$ python -q
>>> import numpy as np
>>> np.set_printoptions(precision=2, suppress=True, linewidth=200, legacy="1.25")
>>> rnd = lambda a: np.round(a, 2) + 0
>>> feats = np.loadtxt("out17.csv", delimiter=",")
>>> rnd(feats)
array([[ 0.96, -0.18,  0.06],
       [-0.18,  0.03, -0.01],
       [ 0.06, -0.01,  0.  ]])
>>> left, s, Vt = np.linalg.svd(feats)
>>> V = Vt[:(s > 1e-8).sum()]
>>> rng = np.random.default_rng(10)
>>> x = feats[2] + 5 * feats[0] + rng.integers(2) * np.eye(3)[2]
>>> rnd(x)
array([ 4.87, -0.91,  1.3 ])
>>> rnd(np.diag(V.T @ V))
array([0.96, 0.03, 0.  ])
>>> np.allclose(V.T @ V @ x, x)
False
>>> A2 = feats / np.linalg.norm(feats, axis=1, keepdims=True)
>>> G = A2 @ A2.T
>>> rnd(G)
array([[ 1., -1.,  1.],
       [-1.,  1., -1.],
       [ 1., -1.,  1.]])
>>> ev, V = np.linalg.eigh(feats)
>>> x = np.array([-5, 3, -3])
>>> rnd(np.abs(feats).sum(axis=1).max()), rnd(np.abs(ev).max())
(1.2, 1.0)
>>> rnd(V * np.maximum(ev, 0) @ V.T)
array([[ 0.96, -0.18,  0.06],
       [-0.18,  0.03, -0.01],
       [ 0.06, -0.01,  0.  ]])
>>> rnd(V * np.abs(ev) @ V.T)
array([[ 0.96, -0.18,  0.06],
       [-0.18,  0.03, -0.01],
       [ 0.06, -0.01,  0.  ]])
>>> rnd(np.linalg.eigvalsh(feats[1:, 1:]))
array([0.  , 0.04])
>>> rnd(x @ feats @ x / (x @ x)), rnd(ev[0]), rnd(ev[-1])
(0.74, 0.0, 1.0)
>>> left, s, Vt = np.linalg.svd(feats)
>>> rnd(s)
array([1., 0., 0.])
>>> np.argmax(s[:-1] / (s[1:] + 1e-6)) + 1
1
>>> A2 = left[:, :1] @ np.diag(s[:1]) @ Vt[:1]
>>> rnd(A2)
array([[ 0.96, -0.18,  0.06],
       [-0.18,  0.03, -0.01],
       [ 0.06, -0.01,  0.  ]])
>>> np.linalg.matrix_rank(A2)
1
>>> rnd(np.linalg.norm(feats - A2, 2)), rnd(s[1])
(0.0, 0.0)
>>> r = np.linalg.matrix_rank(feats)
>>> r
1
>>> N = np.linalg.svd(feats)[2][r:].T
>>> np.allclose(feats @ N, 0)
True
>>> rnd(N @ N.T)
array([[ 0.04,  0.18, -0.06],
       [ 0.18,  0.97,  0.01],
       [-0.06,  0.01,  1.  ]])
>>> [int(np.linalg.matrix_rank(feats[:, :j + 1])) for j in range(3)]
[1, 1, 1]
>>> A = np.array([[1.0, 0.7, 0.49, 0.34],
...     [0.7, 1.0, 0.7, 0.49],
...     [0.49, 0.7, 1.0, 0.7],
...     [0.34, 0.49, 0.7, 1.0]])
>>> A
array([[1.  , 0.7 , 0.49, 0.34],
       [0.7 , 1.  , 0.7 , 0.49],
       [0.49, 0.7 , 1.  , 0.7 ],
       [0.34, 0.49, 0.7 , 1.  ]])
>>> rnd(A @ A)
array([[1.85, 1.91, 1.71, 1.37],
       [1.91, 2.22, 2.09, 1.71],
       [1.71, 2.09, 2.22, 1.91],
       [1.37, 1.71, 1.91, 1.85]])
>>> rnd(np.linalg.det(A))
0.13
>>> np.trace(A)
4.0
>>> np.allclose(A @ A.T, A.T @ A)
True
>>> (A + A.T) / 2
array([[1.  , 0.7 , 0.49, 0.34],
       [0.7 , 1.  , 0.7 , 0.49],
       [0.49, 0.7 , 1.  , 0.7 ],
       [0.34, 0.49, 0.7 , 1.  ]])
>>> rnd(np.sort(np.abs(np.linalg.eigvals(A))))
array([0.2 , 0.32, 0.76, 2.72])
>>> arr = np.array([[0, -1, -1, 3], [1, 0, -2, 0], [1, 2, 0, -2], [-3, 0, 2, 0]])
>>> x = np.array([2, 0, 1, 0])
>>> rnd(np.linalg.eigvals(arr).real)
array([0., 0., 0., 0.])
>>> rnd(np.linalg.svd(arr, compute_uv=False))
array([4.26, 4.26, 0.94, 0.94])
>>> x @ arr @ x
0
>>> rnd(np.linalg.det(arr))
16.0
>>> O = np.linalg.solve(np.eye(4) - arr, np.eye(4) + arr)
>>> rnd(np.linalg.det(O))
1.0
>>> M = np.array([[3, -3, 3, -3, 1],
...     [3, -2, 3, -3, 0],
...     [2, 1, 1, 3, -1],
...     [2, 1, 3, -1, 0],
...     [2, 1, 0, -1, 1]])
>>> M[-1] = M[0] + -1 * M[1]
>>> M
array([[ 3, -3,  3, -3,  1],
       [ 3, -2,  3, -3,  0],
       [ 2,  1,  1,  3, -1],
       [ 2,  1,  3, -1,  0],
       [ 0, -1,  0,  0,  1]])
>>> x = np.array([0, -3, -3, 0, 1])
>>> np.sign((M @ x).round(6))
array([ 1, -1, -1, -1,  1])
>>> M @ x
array([  1,  -3,  -7, -12,   4])
>>> M @ np.eye(5)[1]
array([-3., -2.,  1.,  1., -1.])
>>> (M @ x).argmax()
4
>>> (M * x).sum(axis=1)
array([  1,  -3,  -7, -12,   4])
>>> M @ np.ones(5)
array([1., 1., 6., 5., 0.])
>>> np.allclose(M[:-1].T @ np.linalg.lstsq(M[:-1].T, M[-1])[0], M[-1])
True
>>> np.abs(np.diag(np.linalg.qr(M)[1])) > 1e-9
array([ True,  True,  True,  True, False])
>>> rnd(M @ np.linalg.pinv(M) @ M)
array([[ 3., -3.,  3., -3.,  1.],
       [ 3., -2.,  3., -3.,  0.],
       [ 2.,  1.,  1.,  3., -1.],
       [ 2.,  1.,  3., -1.,  0.],
       [ 0., -1.,  0.,  0.,  1.]])
>>> np.unique(M.round(6), axis=0).shape
(5, 5)
>>> left, s, Vt = np.linalg.svd(M)
>>> rnd(s)
array([8.68, 4.44, 2.17, 1.08, 0.  ])
>>> A2 = left[:, :4] @ np.diag(s[:4]) @ Vt[:4]
>>> np.linalg.matrix_rank(A2)
4
>>> rnd(np.abs(M - A2).max())
0.0
>>> rnd(A2)
array([[ 3., -3.,  3., -3.,  1.],
       [ 3., -2.,  3., -3.,  0.],
       [ 2.,  1.,  1.,  3., -1.],
       [ 2.,  1.,  3., -1.,  0.],
       [ 0., -1.,  0.,  0.,  1.]])
>>> np.linalg.matrix_rank(M, rtol=0.05)
4
>>> np.linalg.matrix_rank(M, rtol=0.1)
4
>>> np.argsort(-np.linalg.norm(M, axis=0).round(6), kind="stable")[:3]
array([2, 3, 0])
>>> np.linalg.cond(M) > 100
True
>>> hat = np.triu(np.array([[1, -2, 2, -1, -2],
...     [-3, 1, -3, 3, 0],
...     [1, -2, 0, 3, 3],
...     [-3, -1, 0, -3, 1],
...     [-2, 0, 2, 2, -2]]), 1) + np.eye(5)
>>> A2 = hat @ M @ np.linalg.inv(hat)
>>> A2
array([[  -1.,    2.,    4.,   -9.,   -8.],
       [   3.,    4.,   15.,  -69.,   33.],
       [   8.,   17.,   45., -178.,   61.],
       [   2.,    4.,   11.,  -44.,   16.],
       [   0.,   -1.,   -3.,   12.,   -2.]])
>>> hat @ M - M @ hat
array([[ -4.,  13., -22.,  16.,  -4.],
       [  0.,   6.,  -6., -12.,   3.],
       [  6.,   4.,   8.,  -7.,   1.],
       [  0.,   3.,  -1., -10.,  -3.],
       [  0.,   0.,  -3.,   3.,   0.]])
>>> rnd(np.poly(A2))
array([ 1., -2., -6., -1., -4.,  0.])
>>> np.linalg.matrix_rank(A2)
4
>>> np.trace(A2), np.trace(M)
(2.0, 2)
>>> F = np.array([[9.94, 2.4, 0.3],
...     [-2.17, -0.6, -0.8],
...     [8.46, 2.2, -0.9],
...     [8.36, 2.2, 0.6],
...     [0.61, 0.2, -0.8],
...     [1.51, 0.3, -0.1],
...     [-2.25, -0.5, 0.8],
...     [7.0, 1.7, -0.4],
...     [-2.06, -0.5, -0.5],
...     [-3.87, -0.9, 0.2],
...     [1.01, 0.4, -0.3],
...     [-2.02, -0.6, -0.4],
...     [0.67, 0.2, -1.4]])
>>> O, R = np.linalg.qr(F)
>>> O.shape, R.shape
((13, 3), (3, 3))
>>> rnd(np.abs(np.diag(R)))
array([18.07,  0.28,  2.41])
>>> rnd(np.trace(O @ O.T))
3.0
>>> np.linalg.matrix_power(M, 4)
array([[ 39, -33,   3,  33, -11],
       [ 51, -32,  21,  27,  -6],
       [197, -56, 187,  -3,  26],
       [151, -56, 123,  19,  11],
       [-12,  -1, -18,   6,  -5]])
>>> (M + M.T) / 2
array([[ 3. ,  0. ,  2.5, -0.5,  0.5],
       [ 0. , -2. ,  2. , -1. , -0.5],
       [ 2.5,  2. ,  1. ,  3. , -0.5],
       [-0.5, -1. ,  3. , -1. ,  0. ],
       [ 0.5, -0.5, -0.5,  0. ,  1. ]])
>>> M @ M
array([[ 0, -4, -6, 12,  1],
       [ 3, -5, -3,  9,  0],
       [17, -3, 19, -9,  0],
       [13, -6,  9,  1, -1],
       [-3,  1, -3,  3,  1]])
>>> rnd(np.sort(np.abs(np.linalg.eigvals(M))))
array([0.  , 0.78, 0.78, 1.78, 3.75])
>>> Ac = (F - F.mean(axis=0)) / F.std(axis=0)
>>> rnd(Ac.std(axis=0))
array([1., 1., 1.])
>>> b = np.linalg.lstsq(np.delete(Ac, 1, axis=1), Ac[:, 1])[0]
>>> rnd(b)
array([1.  , 0.01])
>>> rnd(1 - np.var(Ac[:, 1] - np.delete(Ac, 1, axis=1) @ b))
1.0
>>> basis = F[[6, 3]].astype(float)
>>> for _ in range(4):
...     z = np.linalg.norm(F[:, None] - basis, axis=-1).argmin(axis=1)
...     basis = np.array([F[z == j].mean(axis=0) for j in range(2)])
... 
>>> z
array([1, 0, 1, 1, 0, 0, 0, 1, 0, 0, 0, 0, 0])
>>> np.bincount(z)
array([9, 4])
>>> np.abs(basis[1] - basis[0]).argmax()
0
>>> z = F[:, 1] > np.median(F[:, 1])
>>> r0 = F[z].mean(axis=0) - F[~z].mean(axis=0)
>>> rnd(r0)
array([7.63, 1.92, 0.28])
>>> K = np.array([[-5, -3, -4, -2],
...     [-23, 21, -4, -29],
...     [5, 33, -20, -25],
...     [-12, -6, 0, -3],
...     [-18, 36, 8, -33]])
>>> A2 = np.array([[-2, 0, -1], [0, 3, 1]])
>>> basis = np.kron(A2, K)
>>> basis
array([[ 10,   6,   8,   4,   0,   0,   0,   0,   5,   3,   4,   2],
       [ 46, -42,   8,  58,   0,   0,   0,   0,  23, -21,   4,  29],
       [-10, -66,  40,  50,   0,   0,   0,   0,  -5, -33,  20,  25],
       [ 24,  12,   0,   6,   0,   0,   0,   0,  12,   6,   0,   3],
       [ 36, -72, -16,  66,   0,   0,   0,   0,  18, -36,  -8,  33],
       [  0,   0,   0,   0, -15,  -9, -12,  -6,  -5,  -3,  -4,  -2],
       [  0,   0,   0,   0, -69,  63, -12, -87, -23,  21,  -4, -29],
       [  0,   0,   0,   0,  15,  99, -60, -75,   5,  33, -20, -25],
       [  0,   0,   0,   0, -36, -18,   0,  -9, -12,  -6,   0,  -3],
       [  0,   0,   0,   0, -54, 108,  24, -99, -18,  36,   8, -33]])
>>> rnd(np.linalg.norm(basis, 2)), rnd(np.linalg.norm(A2, 2) * np.linalg.norm(K, 2))
(243.49, 243.49)
>>> left, s, Vt = np.linalg.svd(basis)
>>> np.argmax(s[:-1] / (s[1:] + 1e-6)) + 1
6
>>> rnd(s)
array([243.49, 167.22,  95.42,  65.53,  52.65,  36.16,   0.  ,   0.  ,   0.  ,   0.  ])
>>> A2 = left[:, :6] @ np.diag(s[:6]) @ Vt[:6]
>>> rnd(np.linalg.norm(basis - A2) / np.linalg.norm(basis))
0.0
>>> np.linalg.matrix_rank(A2)
6
>>> rnd(np.linalg.norm(basis - A2, 2)), rnd(s[6])
(0.0, 0.0)
>>> rnd(np.trace(np.linalg.pinv(K) @ K))
3.0
>>> np.allclose(K[:-1].T @ np.linalg.lstsq(K[:-1].T, K[-1])[0], K[-1])
True
>>> np.abs(np.diag(np.linalg.qr(K)[1])) > 1e-9
array([ True,  True,  True, False])
>>> m1 = np.diag(3 * np.array([3, 1, 3, 0])) + np.array([[-4, 0, -3, 4], [3, 2, -4, -2], [-3, 5, -4, -3], [-2, 2, -5, 2]])
>>> m1
array([[ 5,  0, -3,  4],
       [ 3,  5, -4, -2],
       [-3,  5,  5, -3],
       [-2,  2, -5,  2]])
>>> O, R = np.linalg.qr(m1)
>>> O.shape, R.shape
((4, 4), (4, 4))
>>> rnd(O @ R)
array([[ 5.,  0., -3.,  4.],
       [ 3.,  5., -4., -2.],
       [-3.,  5.,  5., -3.],
       [-2.,  2., -5.,  2.]])
>>> np.allclose(R.T @ R, m1.T @ m1)
True
>>> rnd(O)
array([[-0.73, -0.06, -0.06,  0.68],
       [-0.44, -0.72,  0.17, -0.52],
       [ 0.44, -0.65, -0.5 ,  0.37],
       [ 0.29, -0.25,  0.84,  0.37]])
>>> rnd(abs(R[0, 0])), rnd(np.linalg.norm(m1[:, 0]))
(6.86, 6.86)
>>> r0 = np.array([1, 1, -2])
>>> np.cross(m1[2, :3], m1[3, :3])
array([-35, -25,   4])
>>> np.convolve(m1[2], r0)
array([ -3,   2,  16,  -8, -13,   6])
>>> np.polyval(r0, m1[2])
array([ 4, 28, 28,  4])
>>> np.correlate(m1[2], m1[3], "full")
array([ -6,  25, -21, -15,  15, -16,   6])
>>> data = np.load("sample9.npy")
>>> data
array([[ -4.01,  -5.29,   6.69,  11.33],
       [  1.52,   1.27,  -2.21,  -2.15],
       [  5.96,   4.75, -14.48,  -1.38],
       [  2.78,  -1.1 ,  -0.77,   2.64],
       [  1.53,  -0.4 ,   0.56,  -0.1 ],
       [  1.11,  -1.71,   3.1 ,   1.35],
       [  2.  ,   5.03,  -6.99,  -9.02],
       [  2.83,   2.78,  -4.8 ,  -5.04],
       [  2.42,   4.84,  -7.85,  -7.84],
       [  2.39,   2.32,  -1.74,  -6.99],
       [ -0.82,  -2.77,   2.24,   6.84],
       [ -4.45,  -5.11,   7.49,  10.23],
       [ -3.13,  -4.66,   9.37,   5.71],
       [  0.78,   0.35,   0.  ,  -1.5 ],
       [  1.57,   3.16,  -6.12,  -3.85],
       [  2.77,  -0.07,  -3.99,   4.05],
       [ -5.19,  -5.22,  10.18,   7.53],
       [ -1.16,  -3.21,   1.57,   9.49]])
>>> Ac = data - data.mean(axis=0)
>>> left, s, Vt = np.linalg.svd(Ac, full_matrices=False)
>>> rnd(s ** 2 / (s ** 2).sum())
array([0.88, 0.11, 0.01, 0.  ])
>>> rnd(Ac.mean(axis=0))
array([0., 0., 0., 0.])
>>> rnd(Vt[0] * np.sign(Vt[0, np.abs(Vt[0]).argmax()]))
array([-0.28, -0.37,  0.63,  0.61])
>>> np.abs(Vt[0]).argmax()
2
>>> np.abs(left[:, 0]).argmax()
16
>>> rnd((s ** 2).sum() ** 2 / (s ** 4).sum())
1.28
>>> rnd(s)
array([39.56, 14.04,  4.81,  0.21])
>>> x = np.array([1, -2, 1, 0])
>>> y = data @ x
>>> rnd(np.linalg.pinv(data) @ data)
array([[1., 0., 0., 0.],
       [0., 1., 0., 0.],
       [0., 0., 1., 0.],
       [0., 0., 0., 1.]])
>>> rnd(np.linalg.lstsq(data, y)[0])
array([ 1., -2.,  1.,  0.])
>>> y = y + 0.05 * rng.normal(size=18)
>>> rnd(y)
array([ 13.22,  -3.27, -18.01,   4.2 ,   2.9 ,   7.67, -15.01,  -7.51, -15.13,  -4.03,   6.92,  13.24,  15.56,   0.03, -10.93,  -1.06,  15.34,   6.82])
>>> b, *_ = np.linalg.lstsq(data, y)
>>> b.round()
array([ 1., -2.,  1.,  0.])
>>> rnd(data.T @ (y - data @ b))
array([0., 0., 0., 0.])
>>> rnd(np.linalg.norm(y - data @ b))
0.14
>>> rnd(b)
array([ 1.04, -1.82,  1.07,  0.05])
>>> hat = data @ np.linalg.solve(data.T @ data, data.T)
>>> rnd(np.linalg.eigvalsh(hat))
array([0., 0., 0., 0., 0., 0., 0., 0., 0., 0., 0., 0., 0., 0., 1., 1., 1., 1.])
